$ ipython --no-banner

In [1]: import numpy as np

In [2]: np.set_printoptions(precision=3, suppress=True, linewidth=100, floatmode="fixed")

In [3]: tidy = lambda a: np.round(a, 3) + 0

In [4]: data = np.loadtxt("data.csv", delimiter=",")

In [5]: tidy(data)
Out[5]: 
array([[ 0.918, -0.107, -0.037, -0.110,  0.098,  0.009, -0.048,  0.104,  0.004, -0.052, -0.011,
        -0.025,  0.059,  0.091, -0.109],
       [-0.107,  0.530, -0.063, -0.225, -0.035, -0.082, -0.041,  0.141, -0.085,  0.092, -0.136,
         0.128, -0.057,  0.306,  0.081],
       [-0.037, -0.063,  0.932, -0.112, -0.083,  0.004, -0.050,  0.079, -0.009, -0.033, -0.076,
         0.026, -0.024, -0.057, -0.137],
       [-0.110, -0.225, -0.112,  0.640,  0.023,  0.012, -0.154,  0.127,  0.182, -0.016, -0.122,
        -0.067, -0.203,  0.019, -0.144],
       [ 0.098, -0.035, -0.083,  0.023,  0.425, -0.097, -0.136, -0.034, -0.223,  0.095, -0.094,
         0.226, -0.129, -0.249, -0.005],
       [ 0.009, -0.082,  0.004,  0.012, -0.097,  0.937, -0.117, -0.014, -0.088,  0.056,  0.064,
         0.048, -0.007,  0.061,  0.087],
       [-0.048, -0.041, -0.050, -0.154, -0.136, -0.117,  0.317,  0.018, -0.036,  0.001,  0.364,
        -0.120, -0.053, -0.010, -0.054],
       [ 0.104,  0.141,  0.079,  0.127, -0.034, -0.014,  0.018,  0.826,  0.072,  0.090,  0.079,
        -0.034, -0.123, -0.062,  0.222],
       [ 0.004, -0.085, -0.009,  0.182, -0.223, -0.088, -0.036,  0.072,  0.602, -0.002,  0.053,
         0.212,  0.283,  0.079, -0.031],
       [-0.052,  0.092, -0.033, -0.016,  0.095,  0.056,  0.001,  0.090, -0.002,  0.874,  0.008,
        -0.052,  0.139, -0.062, -0.228],
       [-0.011, -0.136, -0.076, -0.122, -0.094,  0.064,  0.364,  0.079,  0.053,  0.008,  0.603,
         0.134, -0.120, -0.074, -0.090],
       [-0.025,  0.128,  0.026, -0.067,  0.226,  0.048, -0.120, -0.034,  0.212, -0.052,  0.134,
         0.799, -0.055, -0.020, -0.030],
       [ 0.059, -0.057, -0.024, -0.203, -0.129, -0.007, -0.053, -0.123,  0.283,  0.139, -0.120,
        -0.055,  0.550, -0.126,  0.176],
       [ 0.091,  0.306, -0.057,  0.019, -0.249,  0.061, -0.010, -0.062,  0.079, -0.062, -0.074,
        -0.020, -0.126,  0.564, -0.198],
       [-0.109,  0.081, -0.137, -0.144, -0.005,  0.087, -0.054,  0.222, -0.031, -0.228, -0.090,
        -0.030,  0.176, -0.198,  0.485]])

In [6]: B = np.array([[-6, 2, -4],
   ...:     [5, 5, 2],
   ...:     [0, 6, 5],
   ...:     [-3, 6, -8],
   ...:     [2, 4, 6],
   ...:     [4, 9, 7],
   ...:     [5, -8, 4],
   ...:     [-5, 5, -3],
   ...:     [7, 2, -1],
   ...:     [-1, 4, -4],
   ...:     [6, 2, 3],
   ...:     [7, -5, -1],
   ...:     [3, -6, -9],
   ...:     [-9, 3, -3],
   ...:     [7, 5, -2]])

In [7]: tidy(np.einsum("ij,ij->i", data, data))
Out[7]: 
array([0.918, 0.530, 0.932, 0.640, 0.425, 0.937, 0.317, 0.826, 0.602, 0.874, 0.603, 0.799, 0.550,
       0.564, 0.485])

In [8]: np.linalg.matrix_rank(data @ B)
Out[8]: np.int64(3)

In [9]: B @ data
ValueError: matmul: Input operand 1 has a mismatch in its core dimension 0, with gufunc signature (n?,k),(k,m?)->(n?,m?) (size 15 is different from 3)


In [10]: tidy(np.trace(np.linalg.pinv(data) @ data))
Out[10]: np.float64(10.0)

In [11]: np.allclose(data[:-1].T @ np.linalg.lstsq(data[:-1].T, data[-1])[0], data[-1])
Out[11]: True

In [12]: np.unique(data.round(6), axis=0).shape
Out[12]: (15, 15)

In [13]: mat = np.load("m.npy")

In [14]: mat
Out[14]: 
array([[ 0.000,  0.800, -2.700,  0.500,  0.200,  0.100,  0.600,  1.100, -1.800,  1.500, -0.100,
         0.100],
       [-0.400,  1.300,  0.200, -0.400,  1.300, -0.600, -0.100,  0.000,  6.300,  0.600,  2.200,
         0.000],
       [ 0.700,  2.500, -0.100, -0.100, -2.400, -0.300,  0.500, -0.200, -2.400, -0.300, -1.400,
        -1.300],
       [ 1.400,  1.200,  0.000, -0.100,  0.700, -0.700, -0.400, -1.200,  1.800,  0.800, -0.200,
         0.600],
       [-1.300,  1.800, -0.200,  1.200,  1.500, -0.400, -0.900,  0.700,  0.900, -1.100, -0.200,
        -0.500],
       [-0.800,  0.400,  0.900, -0.200,  1.500, -1.000,  1.400, -1.600,  0.000, -0.100, -0.400,
         2.300],
       [ 0.400,  0.300,  0.600, -2.300,  1.300,  1.000, -1.700, -0.100,  3.300,  1.100,  1.000,
         0.400],
       [-1.000, -0.900,  0.800,  0.600, -0.900, -0.900, -1.900,  0.700, -1.200,  1.300,  2.000,
         0.300],
       [ 0.900, -0.100,  1.100, -0.800,  0.000,  0.800, -1.100, -0.900, -1.500, -0.500,  0.800,
        -0.500],
       [ 0.700, -0.900,  0.300, -0.700, -0.600, -0.700,  0.800, -0.100,  0.600,  1.200,  0.500,
        -0.100],
       [ 0.300, -1.400, -0.600, -0.900,  0.500,  0.100, -1.100,  0.900, -1.500,  0.600,  0.600,
        -0.900],
       [-0.600,  0.000,  1.200,  0.200,  0.300,  0.000, -1.100, -0.200, -0.600,  0.500, -0.100,
        -1.600],
       [-0.300,  1.400,  1.200,  0.400, -0.800, -0.500,  0.600,  2.000, -5.700, -0.100, -0.300,
         0.700]])

In [15]: ang = np.radians(36)

In [16]: R = np.eye(12)

In [17]: R[10, 10] = R[8, 8] = np.cos(ang)

In [18]: R[10, 8], R[8, 10] = -np.sin(ang), np.sin(ang)

In [19]: tidy(R)
Out[19]: 
array([[ 1.000,  0.000,  0.000,  0.000,  0.000,  0.000,  0.000,  0.000,  0.000,  0.000,  0.000,
         0.000],
       [ 0.000,  1.000,  0.000,  0.000,  0.000,  0.000,  0.000,  0.000,  0.000,  0.000,  0.000,
         0.000],
       [ 0.000,  0.000,  1.000,  0.000,  0.000,  0.000,  0.000,  0.000,  0.000,  0.000,  0.000,
         0.000],
       [ 0.000,  0.000,  0.000,  1.000,  0.000,  0.000,  0.000,  0.000,  0.000,  0.000,  0.000,
         0.000],
       [ 0.000,  0.000,  0.000,  0.000,  1.000,  0.000,  0.000,  0.000,  0.000,  0.000,  0.000,
         0.000],
       [ 0.000,  0.000,  0.000,  0.000,  0.000,  1.000,  0.000,  0.000,  0.000,  0.000,  0.000,
         0.000],
       [ 0.000,  0.000,  0.000,  0.000,  0.000,  0.000,  1.000,  0.000,  0.000,  0.000,  0.000,
         0.000],
       [ 0.000,  0.000,  0.000,  0.000,  0.000,  0.000,  0.000,  1.000,  0.000,  0.000,  0.000,
         0.000],
       [ 0.000,  0.000,  0.000,  0.000,  0.000,  0.000,  0.000,  0.000,  0.809,  0.000,  0.588,
         0.000],
       [ 0.000,  0.000,  0.000,  0.000,  0.000,  0.000,  0.000,  0.000,  0.000,  1.000,  0.000,
         0.000],
       [ 0.000,  0.000,  0.000,  0.000,  0.000,  0.000,  0.000,  0.000, -0.588,  0.000,  0.809,
         0.000],
       [ 0.000,  0.000,  0.000,  0.000,  0.000,  0.000,  0.000,  0.000,  0.000,  0.000,  0.000,
         1.000]])

In [20]: B = mat @ R.T

In [21]: tidy(np.linalg.det(R)), tidy(np.trace(R))
Out[21]: (np.float64(1.0), np.float64(11.618))

In [22]: r0, g = R[5], R[10]

In [23]: r0 @ r0
Out[23]: np.float64(1.0)

In [24]: r0 @ g
Out[24]: np.float64(0.0)

In [25]: pr = (r0 @ g) / (r0 @ r0) * r0

In [26]: pr
Out[26]: array([0.000, 0.000, 0.000, 0.000, 0.000, 0.000, 0.000, 0.000, 0.000, 0.000, 0.000, 0.000])

In [27]: np.linalg.matrix_rank(np.outer(r0, g))
Out[27]: np.int64(1)

In [28]: tidy(np.linalg.norm(r0 + g) ** 2 + np.linalg.norm(r0 - g) ** 2)
Out[28]: np.float64(4.0)

In [29]: tidy(np.outer(r0, g))
Out[29]: 
array([[ 0.000,  0.000,  0.000,  0.000,  0.000,  0.000,  0.000,  0.000,  0.000,  0.000,  0.000,
         0.000],
       [ 0.000,  0.000,  0.000,  0.000,  0.000,  0.000,  0.000,  0.000,  0.000,  0.000,  0.000,
         0.000],
       [ 0.000,  0.000,  0.000,  0.000,  0.000,  0.000,  0.000,  0.000,  0.000,  0.000,  0.000,
         0.000],
       [ 0.000,  0.000,  0.000,  0.000,  0.000,  0.000,  0.000,  0.000,  0.000,  0.000,  0.000,
         0.000],
       [ 0.000,  0.000,  0.000,  0.000,  0.000,  0.000,  0.000,  0.000,  0.000,  0.000,  0.000,
         0.000],
       [ 0.000,  0.000,  0.000,  0.000,  0.000,  0.000,  0.000,  0.000, -0.588,  0.000,  0.809,
         0.000],
       [ 0.000,  0.000,  0.000,  0.000,  0.000,  0.000,  0.000,  0.000,  0.000,  0.000,  0.000,
         0.000],
       [ 0.000,  0.000,  0.000,  0.000,  0.000,  0.000,  0.000,  0.000,  0.000,  0.000,  0.000,
         0.000],
       [ 0.000,  0.000,  0.000,  0.000,  0.000,  0.000,  0.000,  0.000,  0.000,  0.000,  0.000,
         0.000],
       [ 0.000,  0.000,  0.000,  0.000,  0.000,  0.000,  0.000,  0.000,  0.000,  0.000,  0.000,
         0.000],
       [ 0.000,  0.000,  0.000,  0.000,  0.000,  0.000,  0.000,  0.000,  0.000,  0.000,  0.000,
         0.000],
       [ 0.000,  0.000,  0.000,  0.000,  0.000,  0.000,  0.000,  0.000,  0.000,  0.000,  0.000,
         0.000]])

In [30]: (g - pr) @ r0
Out[30]: np.float64(0.0)
